$ ipython --no-banner

In [1]: import numpy as np

In [2]: np.set_printoptions(precision=2, suppress=True, linewidth=100)

In [3]: def rd(a):
   ...:     return np.round(a, 2) + 0
   ...: 

In [4]: Y = np.array([[2, -3, -1, -1],
   ...:     [-3, -9, -3, -2],
   ...:     [7, 4, 1, 3],
   ...:     [-7, 5, -4, -3],
   ...:     [6, -9, 2, 5],
   ...:     [-2, -8, -8, -7]])

In [5]: cent = np.array([[1, 3, -3, 2, -1, -3, 2, 0],
   ...:     [-1, 1, 3, 1, 2, -3, -3, -2],
   ...:     [1, -1, 2, -2, -2, 3, 3, 2],
   ...:     [2, -1, 0, 1, 2, 2, 0, 2]])

In [6]: rng = np.random.default_rng(16)

In [7]: data = Y @ cent + 0.05 * rng.normal(size=(6, 8))

In [8]: rd(data)
Out[8]: 
array([[  1.97,   5.03, -16.95,   2.05,  -7.91,  -2.02,  10.03,   1.98],
       [ -1.07, -13.04, -23.99, -11.05, -13.01,  23.06,  12.03,   8.03],
       [ 10.02,  20.99,  -7.09,  19.05,   4.92, -23.99,   4.99,   0.01],
       [-21.99,  -9.02,  28.05,  -4.06,  19.04, -12.08, -40.94, -24.03],
       [ 27.02,   2.08, -41.11,   3.98, -17.97,  25.04,  45.07,  32.03],
       [-15.97,   1.01, -33.99,  -3.  , -11.95,  -7.99,  -3.97, -13.92]])

In [9]: Uu, sv, Vh = np.linalg.svd(data)

In [10]: np.argmax(sv[:-1] / (sv[1:] + 1e-6)) + 1
Out[10]: np.int64(4)

In [11]: rd(sv)
Out[11]: array([108.48,  48.8 ,  45.1 ,   8.86,   0.1 ,   0.06])

In [12]: Y = Uu[:, :4] @ np.diag(sv[:4]) @ Vh[:4]

In [13]: np.linalg.matrix_rank(data, rtol=0.05)
Out[13]: np.int64(4)

In [14]: print(rd(np.linalg.norm(data - Y, 2)), rd(sv[4]))
0.1 0.1

In [15]: rd(np.linalg.norm(data - Y) / np.linalg.norm(data))
Out[15]: np.float64(0.0)

In [16]: rd(np.abs(data - Y).max())
Out[16]: np.float64(0.06)

In [17]: np.linalg.matrix_rank(Y)
Out[17]: np.int64(4)

In [18]: data.shape
Out[18]: (6, 8)

In [19]: np.count_nonzero(data)
Out[19]: np.int64(48)

In [20]: rd(np.abs(data).max())
Out[20]: np.float64(45.07)

In [21]: np.unravel_index(np.abs(data).argmax(), data.shape)
Out[21]: (np.int64(4), np.int64(6))

In [22]: rd(np.linalg.svd(data, compute_uv=False))
Out[22]: array([108.48,  48.8 ,  45.1 ,   8.86,   0.1 ,   0.06])

In [23]: print(rd(data.sum(axis=0)))
[ -0.03   7.05 -95.08   6.98 -26.88   2.02  27.21   4.1 ]

In [24]: rd(data.sum(axis=1))
Out[24]: array([ -5.81, -19.04,  28.9 , -65.03,  76.14, -89.78])

In [25]: Y = np.array([[0, 1, -1],
    ...:     [-4, -1, -1],
    ...:     [4, -2, 2],
    ...:     [1, 2, 2],
    ...:     [0, 4, 3],
    ...:     [0, 0, 4],
    ...:     [2, 5, 1],
    ...:     [-3, -5, 1]])

In [26]: print(rd(np.einsum("ij->j", data)))
[ -0.03   7.05 -95.08   6.98 -26.88   2.02  27.21   4.1 ]

In [27]: np.linalg.matrix_rank(data @ Y)
Out[27]: np.int64(3)

In [28]: np.vstack([data, Y.T]).shape
Out[28]: (9, 8)
